$ python3 -q
>>> import numpy as np
>>> np.set_printoptions(precision=1, suppress=True, linewidth=100)
>>> rnd = lambda a: np.round(a, 1) + 0
>>> M = np.loadtxt("dump.csv", delimiter=",")
>>> M
array([[5., 4., 0., 0.],
       [4., 5., 0., 0.],
       [0., 0., 5., 0.],
       [0., 0., 0., 5.]])
>>> # 3 groups of indices that never mix
>>> B = M / np.linalg.norm(M, axis=1, keepdims=True)
>>> gram = B @ B.T
>>> np.argwhere(np.triu(np.abs(gram) > 0.95, 1))
array([[0, 1]])
>>> rnd(np.linalg.norm(B, axis=1))
array([1., 1., 1., 1.])
>>> gram[2]
array([0., 0., 1., 0.])
>>> rnd(gram)
array([[1., 1., 0., 0.],
       [1., 1., 0., 0.],
       [0., 0., 1., 0.],
       [0., 0., 0., 1.]])
>>> (np.abs(gram) > 0.9).astype(int)
array([[1, 1, 0, 0],
       [1, 1, 0, 0],
       [0, 0, 1, 0],
       [0, 0, 0, 1]])
>>> T = np.stack([M, 2 * M, M[::-1]])
>>> np.einsum("bij,cij->bc", T, T)
array([[132., 264.,   0.],
       [264., 528.,   0.],
       [  0.,   0., 132.]])
>>> np.linalg.matrix_rank(T)
array([4, 4, 4])
>>> rnd(np.linalg.det(T))
array([ 225., 3600.,  225.])
>>> rnd(np.linalg.norm(T, axis=(1, 2)))
array([11.5, 23. , 11.5])
>>> np.linalg.matrix_rank(T.reshape(3, -1))
np.int64(2)
>>> rng = np.random.default_rng(39)
>>> labels = rng.permutation(4)
>>> labels
array([2, 3, 0, 1])
>>> B = M[labels][:, labels]
>>> np.allclose(B, M)
False
>>> np.trace(B)
np.float64(20.0)
>>> B
array([[5., 0., 0., 0.],
       [0., 5., 0., 0.],
       [0., 0., 5., 4.],
       [0., 0., 4., 5.]])
>>> w, vecs = np.linalg.eig(M)
>>> w
array([9., 1., 5., 5.])
>>> rnd(np.sort(np.linalg.eigvals(np.linalg.inv(M))))
array([0.1, 0.2, 0.2, 1. ])
>>> np.prod(w)
np.float64(225.0)
>>> M @ vecs[:, 0] - w[0] * vecs[:, 0]
array([0., 0., 0., 0.])
>>> proj = np.triu(np.array([[3, -2, 1, 3], [2, 1, 1, 0], [3, 3, 3, 2], [0, -1, -1, 1]]), 1) + np.eye(4)
>>> B = proj @ M @ np.linalg.inv(proj)
>>> B
array([[ -3., -12.,  20., -16.],
       [  4.,  13., -12.,  12.],
       [  0.,   0.,   5.,   0.],
       [  0.,   0.,   0.,   5.]])
>>> np.trace(B), np.trace(M)
(np.float64(20.0), np.float64(20.0))
>>> arr = np.load("w.npy")
>>> arr
array([[-1, -2,  5, 10],
       [ 0, -1,  0,  5],
       [-3, -6, -1, -2],
       [ 0, -3,  0, -1]])
>>> f = np.array([-3, 0])
>>> np.cross(arr[3, :3], arr[0, :3])
array([-15,   0,  -3])
>>> np.correlate(arr[3], arr[0], "full")
array([  0, -30, -15,  -4,  -2,   2,   1])
>>> np.array([np.convolve(row, f, "same") for row in arr])
array([[  3,   6, -15, -30],
       [  0,   3,   0, -15],
       [  9,  18,   3,   6],
       [  0,   9,   0,   3]])
>>> np.convolve(arr[3], f)
array([0, 9, 0, 3, 0])
>>> def softmax(z):
...     e = np.exp(z - z.max(axis=-1, keepdims=True))
...     return e / e.sum(axis=-1, keepdims=True)
... 
>>> rnd(softmax(10 * M[0]))
array([1., 0., 0., 0.])
>>> att = M @ M.T / np.sqrt(4)
>>> rnd(softmax(att))
array([[0.6, 0.4, 0. , 0. ],
       [0.4, 0.6, 0. , 0. ],
       [0. , 0. , 1. , 0. ],
       [0. , 0. , 0. , 1. ]])
>>> rnd(softmax(att)[0] @ M)
array([4.6, 4.4, 0. , 0. ])
>>> rnd(softmax(att + np.triu(np.full(att.shape, -np.inf), 1)))
array([[1. , 0. , 0. , 0. ],
       [0.4, 0.6, 0. , 0. ],
       [0. , 0. , 1. , 0. ],
       [0. , 0. , 0. , 1. ]])
>>> vec = np.array([-3, 2, 1, -3])
>>> h = np.maximum(arr @ vec, 0)
>>> np.flatnonzero(h > 1e-9)
array([2])
>>> arr.T @ h
array([ -6, -12,  -2,  -4])
>>> vec = np.array([0, 1, 0, 0])
>>> target = arr @ vec
>>> target
array([-2, -1, -6, -3])
>>> rnd(np.linalg.solve(arr, target))
array([0., 1., 0., 0.])
>>> rnd(np.linalg.solve(arr, 3 * target))
array([0., 3., 0., 0.])
>>> rnd(np.linalg.solve(arr, arr[:, 0]))
array([1., 0., 0., 0.])
>>> Q = arr.astype(float).copy()
>>> for j in range(4):
...     Q[:, j] -= Q[:, :j] @ (Q[:, :j].T @ Q[:, j])
...     Q[:, j] /= np.linalg.norm(Q[:, j])
... 
>>> rnd(Q)
array([[-0.3,  0. ,  0.9,  0. ],
       [ 0. , -0.3,  0. ,  0.9],
       [-0.9,  0. , -0.3,  0. ],
       [ 0. , -0.9,  0. , -0.3]])
>>> rnd(Q.T @ arr)
array([[ 3.2,  6.3, -0.6, -1.3],
       [ 0. ,  3.2,  0. , -0.6],
       [ 0. ,  0. ,  5.1, 10.1],
       [ 0. ,  0. ,  0. ,  5.1]])
>>> K = np.load("run0.npy")
>>> K
array([[ 0, -2, -2,  0,  0,  0],
       [ 0,  4, -2,  0,  0,  0],
       [-2,  0, -4,  0,  0,  0],
       [ 0, -2, -2,  0,  3,  3],
       [ 0,  4, -2,  0, -6,  3],
       [-2,  0, -4,  3,  0,  6]])
>>> np.allclose(K @ K.T, K.T @ K)
False
>>> np.trace(K)
np.int64(0)
>>> (K - K.T) / 2
array([[ 0. , -1. ,  0. ,  0. ,  0. ,  1. ],
       [ 1. ,  0. , -1. ,  1. , -2. ,  0. ],
       [ 0. ,  1. ,  0. ,  1. ,  1. ,  2. ],
       [ 0. , -1. , -1. ,  0. ,  1.5,  0. ],
       [ 0. ,  2. , -1. , -1.5,  0. ,  1.5],
       [-1. ,  0. , -2. ,  0. , -1.5,  0. ]])
>>> m1 = np.array([[-1.6, -0.3, -1.3, 2.2, -0.9, -1.1],
...     [-0.2, 0.9, 1.5, 0.3, -1.9, -0.2],
...     [-0.1, 0.7, 1.4, -0.4, 1.7, -1.3]])
>>> m1[1] = m1[2] + 0.3 * rng.normal(size=6)
>>> rnd(m1)
array([[-1.6, -0.3, -1.3,  2.2, -0.9, -1.1],
       [ 0. ,  0.4,  1. , -0.3,  1.8, -0.7],
       [-0.1,  0.7,  1.4, -0.4,  1.7, -1.3]])
>>> rnd(softmax(m1[0]))
array([0. , 0.1, 0. , 0.8, 0. , 0. ])
>>> rnd(softmax(m1[0] + -2))
array([0. , 0.1, 0. , 0.8, 0. , 0. ])
>>> rnd(softmax(10 * m1[0]))
array([0., 0., 0., 1., 0., 0.])
>>> att = m1 @ m1.T / np.sqrt(6)
>>> softmax(att).round(6).argmax(axis=1)
array([0, 2, 2])
>>> rnd(softmax(att)[0] @ m1)
array([-1.6, -0.3, -1.3,  2.2, -0.9, -1.1])
>>> E = np.load("m.npy")
>>> rnd(E)
array([[ 0.2, -0.5,  0.1, -0.8,  0.1,  0.2,  0.2],
       [ 0. ,  0.2, -0.9, -0.3, -0.3,  0.1, -0.2],
       [ 0.8,  0.3, -0.2,  0.1,  0.5,  0. ,  0.2],
       [ 0. , -0.3, -0.1,  0.2,  0.4,  0.6, -0.6],
       [-0.5,  0.4,  0. , -0.1,  0.4,  0.4,  0.5],
       [ 0.3,  0.1,  0.1,  0.2, -0.6,  0.7,  0.2],
       [ 0.1,  0.6,  0.4, -0.5,  0. ,  0.1, -0.5]])
>>> # columns are unit length and at right angles
>>> rnd(np.linalg.norm(E) ** 2 / np.linalg.norm(E, 2) ** 2)
np.float64(7.0)
>>> rnd(np.linalg.norm(E, 1)), rnd(np.linalg.norm(E, np.inf))
(np.float64(2.4), np.float64(2.3))
>>> rnd(np.linalg.norm(E, axis=1))
array([1., 1., 1., 1., 1., 1., 1.])
>>> vec = np.array([0, -3, 0, 1, 0, -1, -2])
>>> rnd(np.linalg.inv(E))
array([[ 0.2,  0. ,  0.8,  0. , -0.5,  0.3,  0.1],
       [-0.5,  0.2,  0.3, -0.3,  0.4,  0.1,  0.6],
       [ 0.1, -0.9, -0.2, -0.1,  0. ,  0.1,  0.4],
       [-0.8, -0.3,  0.1,  0.2, -0.1,  0.2, -0.5],
       [ 0.1, -0.3,  0.5,  0.4,  0.4, -0.6,  0. ],
       [ 0.2,  0.1,  0. ,  0.6,  0.4,  0.7,  0.1],
       [ 0.2, -0.2,  0.2, -0.6,  0.5,  0.2, -0.5]])
>>> rnd(np.sort(np.abs(np.degrees(np.angle(np.linalg.eigvals(E))))))
array([ 19.8,  19.8,  55.4,  55.4, 122.6, 122.6, 180. ])
>>> 7 - np.linalg.matrix_rank(E - np.eye(7), tol=1e-8)
np.int64(0)
>>> W = np.array([[4, -5, -4, -9, -1],
...     [-4, -3, -4, 2, -9],
...     [-7, 1, 6, -4, -3],
...     [0, 7, -9, -6, -7],
...     [-8, 5, 3, 5, -9],
...     [-3, -9, -5, 8, -2],
...     [-9, 5, 4, 2, -9]])
>>> b = np.array([1, 2, 0, 1, 0])
>>> hid = np.maximum(E @ W + b, 0)
>>> rnd(hid)
array([[ 0. ,  0. ,  8.8,  5.7,  6.4],
       [ 9.6,  0. ,  0. ,  5.9,  6.5],
       [ 0. ,  1.4,  0. ,  0. ,  0. ],
       [ 3.2,  0. ,  0. ,  5.1,  1.9],
       [ 0. ,  3.5,  1.9, 13.3,  0. ],
       [ 1.6,  0. ,  0. ,  0. ,  0. ],
       [ 0.9,  0. ,  0.9,  2.3,  1.3]])
>>> cent = np.array([[3, 3], [0, 2], [3, 2], [1, 1], [3, 0]])
>>> W @ cent
array([[-12, -15],
       [-49, -24],
       [-16, -11],
       [-54, -10],
       [-37,  -3],
       [-22, -29],
       [-40,  -7]])
>>> Q, vecs = np.linalg.qr(E[:, :4])[0], np.linalg.qr(E[:, 4:])[0]
>>> sig = np.linalg.svd(Q.T @ vecs, compute_uv=False)
>>> rnd(np.degrees(np.arccos(sig.clip(0, 1))))
array([90., 90., 90.])
>>> rnd(sig)
array([0., 0., 0.])
>>> feats = np.load("out9.npy")
>>> feats
array([[-7,  8, -8],
       [ 8, -7,  8],
       [-8,  8, -7]])
>>> # symmetric, so the eigenvalues are real
>>> w, vecs = np.linalg.eigh(feats)
>>> vec = np.array([2, 2, 2])
>>> rnd(vecs * np.abs(w) @ vecs.T)
array([[ 8.3, -7.3,  7.3],
       [-7.3,  8.3, -7.3],
       [ 7.3, -7.3,  8.3]])
>>> rnd(np.linalg.eigvalsh(feats[1:, 1:]))
array([-15.,   1.])
>>> vec @ feats @ vec
np.int64(-20)
>>> rnd(vec @ feats @ vec / (vec @ vec)), rnd(w[0]), rnd(w[-1])
(np.float64(-1.7), np.float64(-23.0), np.float64(1.0))
>>> proj = np.triu(np.array([[2, -2, -2], [0, 2, 2], [0, -1, 2]]), 1) + np.eye(3)
>>> B = proj @ feats @ np.linalg.inv(proj)
>>> B
array([[-7., -8., -8.],
       [-8., -7., -8.],
       [-8., -8., -7.]])
>>> rnd(np.poly(B))
array([  1.,  21., -45.,  23.])
>>> rnd(np.linalg.det(B))
np.float64(-23.0)
>>> np.linalg.matrix_rank(B)
np.int64(3)
>>> f = np.array([-1, -3, 3])
>>> B = feats + np.outer(f, np.eye(3)[2])
>>> B
array([[-7.,  8., -9.],
       [ 8., -7.,  5.],
       [-8.,  8., -4.]])
>>> np.linalg.matrix_rank(np.linalg.inv(B) - np.linalg.inv(feats), tol=1e-8)
np.int64(1)
>>> round(np.log10(np.linalg.cond(feats)))
1
>>> np.argsort(-np.linalg.norm(feats, axis=0).round(6), kind="stable")[:3]
array([0, 1, 2])
>>> rnd(np.abs(np.linalg.svd(feats)[2][-1]))
array([0.8, 0.4, 0.4])
>>> [round(float(x), 1) for x in np.linalg.svd(feats, compute_uv=False)[:3]]
[23.0, 1.0, 1.0]
>>> data = np.load("mat.npy")
>>> data
array([[5, 5, 1, 1, 2, 1, 4],
       [7, 7, 3, 3, 4, 3, 6],
       [7, 7, 3, 3, 4, 3, 6],
       [7, 7, 3, 3, 4, 3, 6],
       [5, 5, 1, 1, 2, 1, 4]])
>>> # rows and columns are dependent
>>> np.linalg.cond(data) > 100
np.True_
>>> [round(float(x), 1) for x in np.linalg.svd(data, compute_uv=False)[:3]]
[25.9, 2.3, 0.0]
>>> vec = np.array([3, 2, 3, 2, 2, 0, 2])
>>> np.sign((data @ vec).round(6))
array([1, 1, 1, 1, 1])
>>> data * vec
array([[15, 10,  3,  2,  4,  0,  8],
       [21, 14,  9,  6,  8,  0, 12],
       [21, 14,  9,  6,  8,  0, 12],
       [21, 14,  9,  6,  8,  0, 12],
       [15, 10,  3,  2,  4,  0,  8]])
>>> T = np.stack([feats, 3 * feats, feats[::-1]])
>>> T.sum(axis=0)
array([[-36,  40, -39],
       [ 40, -35,  40],
       [-39,  40, -36]])
>>> rnd(np.linalg.det(T))
array([ -23., -621.,   23.])
>>> T.shape
(3, 3, 3)
>>> (T @ feats.T).shape
(3, 3, 3)
>>> np.einsum("ii->", arr)
np.int64(-4)
>>> rnd(np.linalg.det(arr.T))
np.float64(256.0)
>>> rnd(np.linalg.det(2 * arr)), rnd(np.linalg.det(arr))
(np.float64(4096.0), np.float64(256.0))
>>> rank = np.linalg.matrix_rank(data)
>>> rank
np.int64(2)
>>> null = np.linalg.svd(data)[2][rank:].T
>>> [int(np.linalg.matrix_rank(np.delete(data, i, axis=0))) for i in range(5)]
[2, 2, 2, 2, 2]
>>> np.allclose(data @ null, 0)
True
>>> [int(np.linalg.matrix_rank(data[:, :j + 1])) for j in range(7)]
[1, 1, 2, 2, 2, 2, 2]
>>> rnd(null @ null.T)
array([[ 0.6, -0.4,  0. ,  0. , -0.1,  0. , -0.3],
       [-0.4,  0.6,  0. ,  0. , -0.1,  0. , -0.3],
       [ 0. ,  0. ,  0.7, -0.3, -0.2, -0.3,  0. ],
       [ 0. ,  0. , -0.3,  0.7, -0.2, -0.3,  0. ],
       [-0.1, -0.1, -0.2, -0.2,  0.8, -0.2, -0.1],
       [ 0. ,  0. , -0.3, -0.3, -0.2,  0.7,  0. ],
       [-0.3, -0.3,  0. ,  0. , -0.1,  0. ,  0.8]])
>>> J = np.array([[18, 6, 15, 15, 15, 10, 12],
...     [6, 3, 7, 5, 4, 2, 3],
...     [15, 7, 17, 12, 11, 5, 8],
...     [15, 5, 12, 13, 12, 9, 10],
...     [15, 4, 11, 12, 14, 9, 11],
...     [10, 2, 5, 9, 9, 11, 8],
...     [12, 3, 8, 10, 11, 8, 9]])
>>> Uu, sig, VT = np.linalg.svd(J)
>>> vecs = VT[:(sig > 1e-8).sum()]
>>> vec = J[6] + -2 * J[3] + rng.integers(2) * np.eye(7)[0]
>>> vec
array([-17.,  -7., -16., -16., -13., -10., -11.])
>>> rnd(np.diag(vecs.T @ vecs))
array([0.3, 0.2, 0.8, 0.7, 0.7, 1. , 0.3])
>>> np.allclose(vecs.T @ vecs @ vec, vec)
False
